% ipython --no-banner

In [1]: import numpy as np

In [2]: np.set_printoptions(precision=2, suppress=True, linewidth=160, sign=" ")

In [3]: rnd = lambda a: np.round(a, 2) + 0

In [4]: K = np.load("run8.npy")

In [5]: K
Out[5]: 
array([[-1.37, -0.01,  0.3 ,  0.  , -0.17,  0.  ,  2.58,  0.02, -0.26, -0.01],
       [-0.25, -0.01,  0.1 , -0.01,  0.03,  0.21, -1.81,  0.  ,  0.43,  0.06],
       [-2.01,  0.01,  0.16,  0.  , -0.02, -0.03,  0.45,  0.  ,  0.33,  0.07],
       [-0.26, -0.01, -0.24, -0.01, -0.13, -0.42, -4.05,  0.  ,  0.61, -0.08],
       [-1.72, -0.02, -0.3 ,  0.  , -0.01,  0.24, -6.16, -0.04,  0.28, -0.07],
       [ 2.06,  0.  ,  0.3 ,  0.  ,  0.21, -0.25, -0.07,  0.01, -1.03, -0.02],
       [ 0.11,  0.  ,  0.26,  0.  , -0.09,  0.1 , -6.31,  0.  , -0.28,  0.  ],
       [-0.75,  0.01,  0.02, -0.01,  0.  , -0.35, -2.1 , -0.01, -1.62,  0.06],
       [ 3.54,  0.  , -0.09,  0.  , -0.02,  0.  , -2.71, -0.02, -0.44,  0.01],
       [ 0.33,  0.02, -0.09,  0.  ,  0.1 ,  0.05, -2.44,  0.03,  0.06,  0.02],
       [ 0.31,  0.  , -0.01,  0.  ,  0.06, -0.3 ,  1.18, -0.04,  0.2 , -0.03],
       [-1.14, -0.01,  0.3 ,  0.  , -0.01, -0.39,  3.97,  0.01, -0.04,  0.05],
       [-0.13,  0.  ,  0.23,  0.  , -0.08,  0.35,  4.59,  0.02,  0.72,  0.14],
       [ 1.25,  0.01,  0.04,  0.  , -0.11, -0.56,  2.32, -0.01, -0.59, -0.02],
       [ 2.79,  0.01,  0.03, -0.01, -0.07,  0.38,  2.02, -0.04, -0.74, -0.02],
       [ 0.53,  0.  , -0.27,  0.  , -0.05,  0.32,  1.98,  0.  ,  0.82,  0.  ],
       [-0.24,  0.  ,  0.07,  0.  ,  0.1 ,  0.23, -1.17,  0.03,  0.25, -0.04],
       [-1.91,  0.  , -0.2 ,  0.01,  0.05, -0.27, -1.72,  0.  ,  1.29,  0.01],
       [ 0.69,  0.  ,  0.24,  0.  , -0.1 ,  0.1 , -3.61,  0.  , -0.07, -0.02],
       [ 1.55,  0.02, -0.35,  0.  ,  0.16, -0.1 , -1.4 ,  0.02, -0.91,  0.07],
       [ 1.15,  0.  ,  0.02, -0.01,  0.06, -0.63, -5.9 ,  0.02,  0.5 , -0.02],
       [-2.  ,  0.  , -0.11,  0.  , -0.06,  0.32, -2.75, -0.02,  0.55, -0.04],
       [-0.29,  0.02,  0.21,  0.01,  0.16, -0.16,  1.15,  0.  ,  1.42,  0.04],
       [-2.3 ,  0.01,  0.04,  0.01,  0.09,  0.07,  4.56,  0.03, -1.8 , -0.08],
       [ 2.58,  0.  ,  0.03,  0.  , -0.08,  0.06, -4.83, -0.04, -0.09, -0.07],
       [-2.19, -0.01, -0.22,  0.  ,  0.14, -0.05,  1.94, -0.01,  1.19,  0.  ],
       [ 1.13,  0.  , -0.16,  0.  , -0.02, -0.29, -5.02,  0.01, -0.64,  0.06],
       [-1.18,  0.  ,  0.03,  0.  ,  0.14,  0.43,  5.29,  0.02, -1.01, -0.03],
       [-1.84,  0.01, -0.15,  0.  , -0.11, -0.53,  2.98,  0.05, -0.33,  0.02],
       [-1.26,  0.  , -0.22,  0.  ,  0.03, -0.44,  2.78,  0.  ,  0.67,  0.03],
       [-0.68, -0.01, -0.18,  0.  ,  0.02,  0.02, -0.53, -0.01,  0.44,  0.09],
       [-0.98,  0.01,  0.07,  0.  ,  0.  ,  0.16,  1.29,  0.06, -0.03, -0.09],
       [ 1.26,  0.01,  0.08,  0.01, -0.03, -0.18,  0.3 ,  0.  ,  0.25,  0.06],
       [-1.05,  0.02, -0.12,  0.01, -0.03,  0.97, -0.11,  0.  ,  0.57,  0.06],
       [ 2.76,  0.01,  0.17,  0.  , -0.18,  0.15,  0.63,  0.01, -1.03,  0.04],
       [-1.23,  0.01,  0.17, -0.01, -0.15,  0.03,  0.19,  0.  ,  0.63,  0.08],
       [ 0.66,  0.  ,  0.02,  0.  ,  0.12,  0.24, -3.95,  0.  ,  1.03, -0.01],
       [-1.04,  0.01, -0.09,  0.  ,  0.09,  0.21, -4.09,  0.01,  0.78, -0.07],
       [-1.21,  0.  , -0.08,  0.  , -0.12,  0.37, -2.29,  0.04, -1.6 ,  0.05],
       [ 2.37,  0.01, -0.14,  0.  ,  0.04, -0.32,  3.67, -0.01,  0.14, -0.03],
       [ 1.62,  0.  ,  0.04,  0.  , -0.12,  0.73, -1.41,  0.06,  0.26,  0.01],
       [-0.01,  0.02, -0.06,  0.  ,  0.03,  0.3 , -1.31, -0.05, -0.69, -0.01]])

In [6]: x0 = np.array([0, -1, 3, 5, 2, -2, 3, -1, 7, 7])

In [7]: target = K @ x0

In [8]: rnd(np.linalg.pinv(K) @ K)
Out[8]: 
array([[ 1.,  0.,  0.,  0.,  0.,  0.,  0.,  0.,  0.,  0.],
       [ 0.,  1.,  0.,  0.,  0.,  0.,  0.,  0.,  0.,  0.],
       [ 0.,  0.,  1.,  0.,  0.,  0.,  0.,  0.,  0.,  0.],
       [ 0.,  0.,  0.,  1.,  0.,  0.,  0.,  0.,  0.,  0.],
       [ 0.,  0.,  0.,  0.,  1.,  0.,  0.,  0.,  0.,  0.],
       [ 0.,  0.,  0.,  0.,  0.,  1.,  0.,  0.,  0.,  0.],
       [ 0.,  0.,  0.,  0.,  0.,  0.,  1.,  0.,  0.,  0.],
       [ 0.,  0.,  0.,  0.,  0.,  0.,  0.,  1.,  0.,  0.],
       [ 0.,  0.,  0.,  0.,  0.,  0.,  0.,  0.,  1.,  0.],
       [ 0.,  0.,  0.,  0.,  0.,  0.,  0.,  0.,  0.,  1.]])

In [9]: rng = np.random.default_rng(80)

In [10]: target = target + 0.1 * rng.normal(size=42)

In [11]: rnd(target)
Out[11]: 
array([  6.5 ,  -2.14,   4.58,  -8.74, -18.47,  -5.49, -20.48, -16.5 , -11.34,  -6.95,   5.37,  13.54,  19.64,   3.64,   0.  ,  10.08,  -2.21,   4.  , -11.22,
       -10.66, -13.18,  -5.8 ,  15.1 ,   0.65, -15.59,  14.09, -19.12,   8.17,   7.05,  13.51,   1.51,   2.89,   3.73,   1.81,  -5.18,   5.55,  -4.91,  -7.8 ,
       -18.95,  12.  ,  -3.9 ,  -9.38])

In [12]: coef, *_ = np.linalg.lstsq(K, target)

In [13]: rnd(K.T @ (target - K @ coef))
Out[13]: array([ 0.,  0.,  0.,  0.,  0.,  0.,  0.,  0.,  0.,  0.])

In [14]: rnd(coef)
Out[14]: array([ 0.01, -0.37,  3.11,  8.52,  2.23, -1.91,  3.  , -1.47,  6.98,  7.03])

In [15]: [round(float(np.linalg.norm(np.linalg.solve(K.T @ K + lam * np.eye(10), K.T @ target))), 2) for lam in (0, 1, 10, 100)]
Out[15]: [14.16, 7.77, 5.75, 2.7]

In [16]: coef.round()
Out[16]: array([ 0., -0.,  3.,  9.,  2., -2.,  3., -1.,  7.,  7.])
